In [1]: import numpy as np

In [2]: np.set_printoptions(precision=2, suppress=True, linewidth=100)

In [3]: sigma = 20 * 0.9 ** np.arange(4)

In [4]: rng = np.random.default_rng(4982)

In [5]: J = rng.normal(size=(10, 4)) * rng.permutation(sigma)

In [6]: J
Out[6]: 
array([[ 11.67, -13.22,  55.79,  -1.07],
       [ -3.69,   1.52, -42.56,  10.18],
       [-21.99,  23.03,  21.17,  -2.76],
       [ 37.06,   3.33, -11.72, -12.06],
       [-21.75, -22.85, -29.4 ,  22.56],
       [ 11.58,   8.09,   9.2 , -16.14],
       [ 18.95, -10.99,  -6.12, -26.95],
       [ -9.17, -30.03,  -9.35,  -4.22],
       [ -0.31, -25.73,  -4.12, -27.95],
       [  9.61, -12.17,  -1.23, -19.32]])

In [7]: Z = J[[1, 7]].astype(float)

In [8]: for _ in range(3):
   ...:     z = np.linalg.norm(J[:, None] - Z, axis=-1).argmin(axis=1)
   ...:     Z = np.array([J[z == j].mean(axis=0) for j in range(2)])
   ...: 

In [9]: z
Out[9]: array([1, 0, 1, 1, 0, 1, 1, 1, 1, 1])

In [10]: Z
Out[10]: 
array([[-12.72, -10.66, -35.98,  16.37],
       [  7.17,  -7.21,   6.7 , -13.81]])

In [11]: np.abs(Z[1] - Z[0]).argmax()
Out[11]: np.int64(2)

In [12]: M2 = Z / np.linalg.norm(Z, axis=1, keepdims=True)

In [13]: cov = M2 @ M2.T

In [14]: (np.abs(cov) > 0.9).astype(int)
Out[14]: 
array([[1, 0],
       [0, 1]])

In [15]: np.linalg.norm(M2, axis=1)
Out[15]: array([1., 1.])

In [16]: round(float(np.degrees(np.arccos(np.clip(cov[0, 1], -1, 1)))), 2)
Out[16]: 127.59

In [17]: (cov - 2 * np.eye(2)).round(6).argmax(axis=1)
Out[17]: array([1, 0])

In [18]: z = rng.permutation(4)

In [19]: M2 = J[:, z] * rng.choice([-1, 1], 4)

In [20]: M2
Out[20]: 
array([[-11.67,   1.07,  13.22, -55.79],
       [  3.69, -10.18,  -1.52,  42.56],
       [ 21.99,   2.76, -23.03, -21.17],
       [-37.06,  12.06,  -3.33,  11.72],
       [ 21.75, -22.56,  22.85,  29.4 ],
       [-11.58,  16.14,  -8.09,  -9.2 ],
       [-18.95,  26.95,  10.99,   6.12],
       [  9.17,   4.22,  30.03,   9.35],
       [  0.31,  27.95,  25.73,   4.12],
       [ -9.61,  19.32,  12.17,   1.23]])

In [21]: U, _, vt = np.linalg.svd(J.T @ M2)

In [22]: np.round(U @ vt, 2) + 0
Out[22]: 
array([[-1.,  0.,  0.,  0.],
       [ 0.,  0., -1.,  0.],
       [ 0.,  0.,  0., -1.],
       [ 0., -1.,  0.,  0.]])

In [23]: z
Out[23]: array([0, 3, 1, 2])

In [24]: np.round(np.linalg.lstsq(J, M2)[0], 2) + 0
Out[24]: 
array([[-1.,  0.,  0.,  0.],
       [ 0.,  0., -1.,  0.],
       [ 0.,  0.,  0., -1.],
       [ 0., -1.,  0.,  0.]])

In [25]: proj = J @ np.linalg.solve(J.T @ J, J.T)

In [26]: np.trace(proj)
Out[26]: np.float64(4.0)

In [27]: np.allclose(proj @ proj, proj)
Out[27]: True

In [28]: mat = np.load("x.npy")

In [29]: mat
Out[29]: 
array([[-1.95,  3.01,  1.08,  3.02],
       [-1.94,  3.01,  0.98,  3.01],
       [-2.06,  2.98,  1.06,  3.01],
       [-2.03,  2.99,  0.97,  3.08],
       [-1.89,  2.97,  1.08,  3.02],
       [-2.04,  3.02,  1.04,  3.03],
       [-1.93,  3.04,  1.04,  3.08],
       [-1.96,  3.03,  0.98,  3.04],
       [-1.99,  3.09,  1.06,  3.01],
       [-2.01,  3.06,  1.06,  2.99],
       [-1.92,  3.05,  0.98,  2.98],
       [-1.93,  2.98,  0.99,  2.99],
       [-1.92,  3.09,  1.08,  3.01],
       [-2.  ,  3.03,  0.89,  3.  ],
       [ 1.02,  2.98,  1.01, -0.03],
       [ 1.06,  3.01,  1.03,  0.01],
       [ 0.97,  3.08,  1.04,  0.01],
       [ 1.01,  3.03,  0.97, -0.04],
       [ 0.88,  3.06,  0.94, -0.03],
       [ 0.99,  3.02,  0.98, -0.09],
       [ 0.95,  3.01,  0.9 , -0.03],
       [ 0.97,  3.01,  0.98,  0.  ],
       [ 1.07,  3.  ,  0.97, -0.04],
       [ 0.9 ,  2.93,  1.01,  0.03],
       [ 0.91,  3.01,  1.03, -0.05],
       [ 1.  ,  3.08,  0.95, -0.03],
       [ 0.86,  3.02,  1.07,  0.01],
       [ 0.99,  2.99,  0.98, -0.08]])

In [30]: round(np.linalg.norm(mat, 2) / np.linalg.norm(mat), 2)
Out[30]: np.float64(0.89)

In [31]: np.linalg.cond(mat) > 100
Out[31]: np.False_

In [32]: np.abs(np.linalg.svd(mat)[2][-1])
Out[32]: array([0.69, 0.13, 0.26, 0.67])

In [33]: W0 = np.load("test12.npy")

In [34]: W0
Out[34]: 
array([[-0.29,  0.3 ,  0.35],
       [ 0.71, -0.34,  0.15],
       [ 0.17,  0.04, -0.88],
       [ 0.54,  0.11,  0.3 ],
       [-0.29, -0.89,  0.06]])

In [35]: M2 = np.array([[2, 3, 1], [1, 3, 3]])

In [36]: Z = np.kron(M2, W0)

In [37]: np.linalg.matrix_rank(Z)
Out[37]: np.int64(6)

In [38]: vec = np.array([-2, -2, -2])

In [39]: W0 @ vec
Out[39]: array([-0.7 , -1.04,  1.33, -1.9 ,  2.24])

In [40]: np.sign((W0 @ vec).round(6))
Out[40]: array([-1., -1.,  1., -1.,  1.])

In [41]: W0 @ (2 * vec)
Out[41]: array([-1.4 , -2.07,  2.67, -3.81,  4.49])

In [42]: vec @ W0
---------------------------------------------------------------------------
ValueError                                Traceback (most recent call last)
Cell In[42], line 1
----> 1 vec @ W0

ValueError: matmul: Input operand 1 has a mismatch in its core dimension 0, with gufunc signature (n?,k),(k,m?)->(n?,m?) (size 5 is different from 3)

In [43]: (W0 * vec).sum(axis=1)
Out[43]: array([-0.7 , -1.04,  1.33, -1.9 ,  2.24])

In [44]: (W0 @ vec).argmax()
Out[44]: np.int64(4)

In [45]: vec = np.array([2, 4, 2])

In [46]: rhs = W0 @ vec

In [47]: b, lr = np.zeros(3), 1 / np.linalg.norm(W0, 2) ** 2

In [48]: for i in range(5):
    ...:     b -= lr * W0.T @ (W0 @ b - rhs)
    ...:     if i % 1 == 0: print(i, round(np.linalg.norm(W0 @ b - rhs), 2))
    ...: 
0 0.0
1 0.0
2 0.0
3 0.0
4 0.0

In [49]: round(np.linalg.cond(W0), 2)
Out[49]: np.float64(1.0)

In [50]: F = np.load("mat.npy")

In [51]: F
Out[51]: 
array([[ 7.,  2.,  6.,  0.,  4.],
       [ 2.,  4.,  3.,  0.,  2.],
       [ 6.,  3., 12.,  0.,  6.],
       [ 0.,  0.,  0.,  3.,  0.],
       [ 4.,  2.,  6.,  0.,  7.]])

In [52]: vec = np.ones(5)

In [53]: for _ in range(7):
    ...:     vec = F @ vec
    ...:     vec /= np.linalg.norm(vec)
    ...:     print(round(vec @ F @ vec, 2))
    ...: 
20.85
21.0
21.0
21.0
21.0
21.0
21.0

In [54]: vec.round(2) + 0
Out[54]: array([0.47, 0.24, 0.71, 0.  , 0.47])

In [55]: np.round(np.linalg.eigvalsh(F)[-1], 2)
Out[55]: np.float64(21.0)

In [56]: np.round(np.linalg.det(F.T), 2)
Out[56]: np.float64(1701.0)

In [57]: round(np.linalg.det(2 * F), 2), round(float(np.linalg.det(F)), 2)
Out[57]: (np.float64(54432.0), 1701.0)

In [58]: np.einsum("ii->", F)
Out[58]: np.float64(33.0)

In [59]: np.kron(np.eye(2, dtype=int), F)
Out[59]: 
array([[ 7.,  2.,  6.,  0.,  4.,  0.,  0.,  0.,  0.,  0.],
       [ 2.,  4.,  3.,  0.,  2.,  0.,  0.,  0.,  0.,  0.],
       [ 6.,  3., 12.,  0.,  6.,  0.,  0.,  0.,  0.,  0.],
       [ 0.,  0.,  0.,  3.,  0.,  0.,  0.,  0.,  0.,  0.],
       [ 4.,  2.,  6.,  0.,  7.,  0.,  0.,  0.,  0.,  0.],
       [ 0.,  0.,  0.,  0.,  0.,  7.,  2.,  6.,  0.,  4.],
       [ 0.,  0.,  0.,  0.,  0.,  2.,  4.,  3.,  0.,  2.],
       [ 0.,  0.,  0.,  0.,  0.,  6.,  3., 12.,  0.,  6.],
       [ 0.,  0.,  0.,  0.,  0.,  0.,  0.,  0.,  3.,  0.],
       [ 0.,  0.,  0.,  0.,  0.,  4.,  2.,  6.,  0.,  7.]])
